$ ipython --no-banner

In [1]: import numpy as np

In [2]: import numpy.linalg as la

In [3]: np.set_printoptions(suppress=True, linewidth=140)

In [4]: K = np.array([[0.0, -1.1, 1.8, -1.2, -4.0],
   ...:     [-2.0, 1.3, -0.1, 0.8, -2.0],
   ...:     [0.7, 0.2, -1.1, 0.4, -20.0],
   ...:     [-1.3, -0.3, -0.2, -0.3, 4.0],
   ...:     [0.3, -0.4, 1.5, 0.5, 2.0]])

In [5]: print(K)
[[  0.   -1.1   1.8  -1.2  -4. ]
 [ -2.    1.3  -0.1   0.8  -2. ]
 [  0.7   0.2  -1.1   0.4 -20. ]
 [ -1.3  -0.3  -0.2  -0.3   4. ]
 [  0.3  -0.4   1.5   0.5   2. ]]

In [6]: # column 4 dominates

In [7]: print(np.round(la.det(2 * K), 2), round(float(la.det(K)), 2))
-3547.56 -110.86

In [8]: print(np.round(la.det(K.T), 2))
-110.86

In [9]: print(round(la.det(K[::-1]), 2))
-110.86

In [10]: print(np.kron(np.eye(2, dtype=int), K))
[[  0.   -1.1   1.8  -1.2  -4.    0.   -0.    0.   -0.   -0. ]
 [ -2.    1.3  -0.1   0.8  -2.   -0.    0.   -0.    0.   -0. ]
 [  0.7   0.2  -1.1   0.4 -20.    0.    0.   -0.    0.   -0. ]
 [ -1.3  -0.3  -0.2  -0.3   4.   -0.   -0.   -0.   -0.    0. ]
 [  0.3  -0.4   1.5   0.5   2.    0.   -0.    0.    0.    0. ]
 [  0.   -0.    0.   -0.   -0.    0.   -1.1   1.8  -1.2  -4. ]
 [ -0.    0.   -0.    0.   -0.   -2.    1.3  -0.1   0.8  -2. ]
 [  0.    0.   -0.    0.   -0.    0.7   0.2  -1.1   0.4 -20. ]
 [ -0.   -0.   -0.   -0.    0.   -1.3  -0.3  -0.2  -0.3   4. ]
 [  0.   -0.    0.    0.    0.    0.3  -0.4   1.5   0.5   2. ]]

In [11]: print(np.einsum("ii->", K))
1.9
